% ipython --no-banner

In [1]: import numpy as np

In [2]: import numpy.linalg as la

In [3]: np.set_printoptions(precision=4, suppress=True, linewidth=200, legacy="1.25")

In [4]: rd = lambda a: np.round(a, 4) + 0

In [5]: m1 = np.loadtxt("w.csv", delimiter=",")

In [6]: m1
Out[6]: 
array([[0., 1., 1., 1., 1., 1., 1., 1., 0., 0.],
       [1., 0., 1., 1., 1., 1., 1., 1., 1., 1.],
       [1., 1., 0., 0., 1., 1., 1., 0., 1., 1.],
       [1., 1., 0., 0., 1., 1., 1., 1., 1., 1.],
       [1., 1., 1., 1., 0., 0., 1., 0., 1., 1.],
       [1., 1., 1., 1., 0., 0., 1., 1., 0., 0.],
       [1., 1., 1., 1., 1., 1., 0., 1., 1., 0.],
       [1., 1., 0., 1., 0., 1., 1., 0., 1., 1.],
       [0., 1., 1., 1., 1., 0., 1., 1., 0., 1.],
       [0., 1., 1., 1., 1., 0., 0., 1., 1., 0.]])

In [7]: np.all(la.eigvalsh(m1) > 0)
Out[7]: False

In [8]: la.cholesky(m1)
LinAlgError: Matrix is not positive definite


In [9]: u = np.array([2, 3, 9, 6, 0, 9, 8, 9, 2, 1])

In [10]: M2 = m1 + np.outer(u, np.eye(10)[7])

In [11]: M2
Out[11]: 
array([[ 0.,  1.,  1.,  1.,  1.,  1.,  1.,  3.,  0.,  0.],
       [ 1.,  0.,  1.,  1.,  1.,  1.,  1.,  4.,  1.,  1.],
       [ 1.,  1.,  0.,  0.,  1.,  1.,  1.,  9.,  1.,  1.],
       [ 1.,  1.,  0.,  0.,  1.,  1.,  1.,  7.,  1.,  1.],
       [ 1.,  1.,  1.,  1.,  0.,  0.,  1.,  0.,  1.,  1.],
       [ 1.,  1.,  1.,  1.,  0.,  0.,  1., 10.,  0.,  0.],
       [ 1.,  1.,  1.,  1.,  1.,  1.,  0.,  9.,  1.,  0.],
       [ 1.,  1.,  0.,  1.,  0.,  1.,  1.,  9.,  1.,  1.],
       [ 0.,  1.,  1.,  1.,  1.,  0.,  1.,  3.,  0.,  1.],
       [ 0.,  1.,  1.,  1.,  1.,  0.,  0.,  2.,  1.,  0.]])

In [12]: la.matrix_rank(la.inv(M2) - la.inv(m1), tol=1e-8)
Out[12]: 1

In [13]: la.matrix_rank(M2 - m1)
Out[13]: 1
